% python3 -q
>>> import numpy as np
>>> np.set_printoptions(precision=3, suppress=True, linewidth=140, floatmode="fixed")
>>> def tidy(a):
...     return np.round(a, 3) + 0
... 
>>> K = np.loadtxt("block2.csv", delimiter=",")
>>> K
array([[ -2.363,  -8.249,   8.671,   0.715],
       [ -2.205,  12.568,  30.437,  16.494],
       [  1.419,  15.960, -16.145, -27.382],
       [ 19.937,   4.043,  13.190, -10.783],
       [  5.352,  18.566, -22.459,   2.313],
       [ 10.774, -13.544, -12.789,  -9.360],
       [ -5.808,  12.787,  -5.737,   3.041],
       [-30.609, -31.909,  17.559,  32.561],
       [-14.219,  -0.947,  -6.594,  11.521],
       [-17.396,   2.879,  18.931,   6.677],
       [  1.773, -10.638,  13.381,   0.658],
       [ 24.669,  -8.693,  11.921,  -5.908],
       [ 61.651,  13.524,  -7.649,   5.642],
       [-17.640,  -4.026,  -0.025, -15.794],
       [ 11.921,  -8.290,  -7.986,  -7.811],
       [ -4.091,   1.725, -27.347,  21.128],
       [  4.377,  11.713,  19.938, -20.467],
       [ 23.080,  -3.548,  -3.309,  10.959],
       [-19.792,  -1.603,   1.289,  -2.863],
       [  6.431,   2.106,  13.197, -12.741],
       [ 26.466,  -2.862,  13.875, -15.516],
       [ 46.411,  20.507,   6.863,  -0.856],
       [ 23.001, -22.464,   9.952,  42.994],
       [ 27.742, -23.980, -11.282,  23.034],
       [ 20.813,   7.037,  -5.801,  -9.607],
       [-24.010,  17.649,  26.591,   5.894],
       [-22.310,  -7.325, -43.587,  11.254],
       [  2.699, -25.352, -25.382,   0.352],
       [ 22.494,   7.114,   2.828,   7.186],
       [ -4.859,  11.184,  19.894, -31.829],
       [ 27.259,  -9.815,  14.784,   2.538],
       [-27.640,   2.554, -41.297, -10.610],
       [ -3.498,   4.536, -28.511,  -0.236],
       [  4.356,  34.642, -23.059, -10.597],
       [ -4.663,   8.374,  22.774, -21.923],
       [ 15.599,  23.828,  32.667,  10.857]])
>>> cov = np.cov(K, rowvar=False)
>>> tidy(np.corrcoef(K[:, 3], K[:, 1])[0, 1])
np.float64(-0.409)
>>> tidy(np.median(K, axis=0))
array([3.528, 2.330, 2.058, 0.505])
>>> np.argsort(-K.std(axis=0).round(6), kind="stable")
array([0, 2, 3, 1])
>>> M = 4 * np.eye(8) + np.ones((8, 8))
>>> M
array([[5.000, 1.000, 1.000, 1.000, 1.000, 1.000, 1.000, 1.000],
       [1.000, 5.000, 1.000, 1.000, 1.000, 1.000, 1.000, 1.000],
       [1.000, 1.000, 5.000, 1.000, 1.000, 1.000, 1.000, 1.000],
       [1.000, 1.000, 1.000, 5.000, 1.000, 1.000, 1.000, 1.000],
       [1.000, 1.000, 1.000, 1.000, 5.000, 1.000, 1.000, 1.000],
       [1.000, 1.000, 1.000, 1.000, 1.000, 5.000, 1.000, 1.000],
       [1.000, 1.000, 1.000, 1.000, 1.000, 1.000, 5.000, 1.000],
       [1.000, 1.000, 1.000, 1.000, 1.000, 1.000, 1.000, 5.000]])
>>> ev, vecs = np.linalg.eigh(M)
>>> (ev > 1e-8).sum(), (ev < -1e-8).sum()
(np.int64(8), np.int64(0))
>>> tidy(vecs @ np.diag(ev) @ vecs.T)
array([[5.000, 1.000, 1.000, 1.000, 1.000, 1.000, 1.000, 1.000],
       [1.000, 5.000, 1.000, 1.000, 1.000, 1.000, 1.000, 1.000],
       [1.000, 1.000, 5.000, 1.000, 1.000, 1.000, 1.000, 1.000],
       [1.000, 1.000, 1.000, 5.000, 1.000, 1.000, 1.000, 1.000],
       [1.000, 1.000, 1.000, 1.000, 5.000, 1.000, 1.000, 1.000],
       [1.000, 1.000, 1.000, 1.000, 1.000, 5.000, 1.000, 1.000],
       [1.000, 1.000, 1.000, 1.000, 1.000, 1.000, 5.000, 1.000],
       [1.000, 1.000, 1.000, 1.000, 1.000, 1.000, 1.000, 5.000]])
>>> tidy(np.linalg.eigvalsh(M @ M))
array([ 16.000,  16.000,  16.000,  16.000,  16.000,  16.000,  16.000, 144.000])
>>> ev, vecs = np.linalg.eigh(M)
>>> x = np.array([3, -8, 7, -7, -8, 0, -2, 4])
>>> print(tidy(vecs * np.abs(ev) @ vecs.T))
[[5.000 1.000 1.000 1.000 1.000 1.000 1.000 1.000]
 [1.000 5.000 1.000 1.000 1.000 1.000 1.000 1.000]
 [1.000 1.000 5.000 1.000 1.000 1.000 1.000 1.000]
 [1.000 1.000 1.000 5.000 1.000 1.000 1.000 1.000]
 [1.000 1.000 1.000 1.000 5.000 1.000 1.000 1.000]
 [1.000 1.000 1.000 1.000 1.000 5.000 1.000 1.000]
 [1.000 1.000 1.000 1.000 1.000 1.000 5.000 1.000]
 [1.000 1.000 1.000 1.000 1.000 1.000 1.000 5.000]]
>>> tidy(np.linalg.eigvalsh(M[1:, 1:]))
array([ 4.000,  4.000,  4.000,  4.000,  4.000,  4.000, 11.000])
>>> (np.sign(vecs[:, -1].round(6)) == np.sign(vecs[0, -1].round(6))).astype(int)
array([1, 1, 1, 1, 1, 1, 1, 1])
>>> x @ M @ x
np.float64(1141.0)
>>> rng = np.random.default_rng(57338)
>>> Y = M + rng.integers(-2, 3, (8, 1)) @ rng.integers(-2, 3, (1, 8))
>>> Y
array([[ 6.000,  0.000,  0.000, -1.000,  2.000,  0.000,  2.000, -1.000],
       [ 2.000,  4.000,  0.000, -1.000,  2.000,  0.000,  2.000, -1.000],
       [-1.000,  3.000,  7.000,  5.000, -1.000,  3.000, -1.000,  5.000],
       [ 3.000, -1.000, -1.000,  1.000,  3.000, -1.000,  3.000, -3.000],
       [ 1.000,  1.000,  1.000,  1.000,  5.000,  1.000,  1.000,  1.000],
       [ 0.000,  2.000,  2.000,  3.000,  0.000,  6.000,  0.000,  3.000],
       [-1.000,  3.000,  3.000,  5.000, -1.000,  3.000,  3.000,  5.000],
       [ 3.000, -1.000, -1.000, -3.000,  3.000, -1.000,  3.000,  1.000]])
>>> print(tidy(np.linalg.svd(Y - M, compute_uv=False)))
[16.310  0.000  0.000  0.000  0.000  0.000  0.000  0.000]
>>> np.abs(Y - M).sum(axis=1)
array([10.000, 10.000, 20.000, 20.000,  0.000, 10.000, 20.000, 20.000])
>>> np.linalg.matrix_rank(Y - M, tol=1e-8)
np.int64(1)
